% ipython --no-banner

In [1]: import numpy as np

In [2]: import numpy.linalg as la

In [3]: np.set_printoptions(precision=2, suppress=True, linewidth=100, legacy="1.25")

In [4]: def tidy(a):
   ...:     return np.round(a, 2) + 0
   ...: 

In [5]: mat = np.array([[0.7, 0.2, 0.0, 1.9, 1.1],
   ...:     [0.3, 0.6, 0.0, 1.7, -0.1],
   ...:     [-0.7, 0.1, 1.0, 0.7, 0.1],
   ...:     [-1.6, -0.6, -2.7, 0.7, 1.6],
   ...:     [-1.5, 0.8, 0.1, 0.0, -0.3]])

In [6]: rng = np.random.default_rng(5234)

In [7]: mat[4] = mat[2] + 0.1 * rng.normal(size=5)

In [8]: tidy(mat)
Out[8]: 
array([[ 0.7 ,  0.2 ,  0.  ,  1.9 ,  1.1 ],
       [ 0.3 ,  0.6 ,  0.  ,  1.7 , -0.1 ],
       [-0.7 ,  0.1 ,  1.  ,  0.7 ,  0.1 ],
       [-1.6 , -0.6 , -2.7 ,  0.7 ,  1.6 ],
       [-0.82,  0.11,  0.92,  0.63,  0.04]])

In [9]: M = np.load("layer4.npy")

In [10]: tidy(M)
Out[10]: 
array([[-0.31, -0.43, -0.26,  0.5 ,  0.06,  0.63],
       [-0.31, -0.27,  0.13,  0.42,  0.45, -0.66],
       [ 0.1 ,  0.53, -0.65,  0.46, -0.16, -0.2 ],
       [-0.57,  0.51, -0.08, -0.3 ,  0.52,  0.22],
       [ 0.26, -0.4 , -0.65, -0.44,  0.38, -0.11],
       [ 0.63,  0.2 ,  0.24,  0.29,  0.6 ,  0.26]])

In [11]: np.allclose(M @ M.T, M.T @ M)
Out[11]: True

In [12]: tidy((M - M.T) / 2)
Out[12]: 
array([[ 0.  , -0.06, -0.18,  0.54, -0.1 ,  0.  ],
       [ 0.06,  0.  , -0.2 , -0.05,  0.42, -0.43],
       [ 0.18,  0.2 ,  0.  ,  0.27,  0.25, -0.22],
       [-0.54,  0.05, -0.27,  0.  ,  0.48, -0.04],
       [ 0.1 , -0.42, -0.25, -0.48,  0.  , -0.35],
       [ 0.  ,  0.43,  0.22,  0.04,  0.35,  0.  ]])

In [13]: tidy(la.det(M))
Out[13]: -1.0

In [14]: tidy((M + M.T) / 2)
Out[14]: 
array([[-0.31, -0.37, -0.08, -0.04,  0.16,  0.63],
       [-0.37, -0.27,  0.33,  0.46,  0.02, -0.23],
       [-0.08,  0.33, -0.65,  0.19, -0.41,  0.02],
       [-0.04,  0.46,  0.19, -0.3 ,  0.04,  0.25],
       [ 0.16,  0.02, -0.41,  0.04,  0.38,  0.25],
       [ 0.63, -0.23,  0.02,  0.25,  0.25,  0.26]])
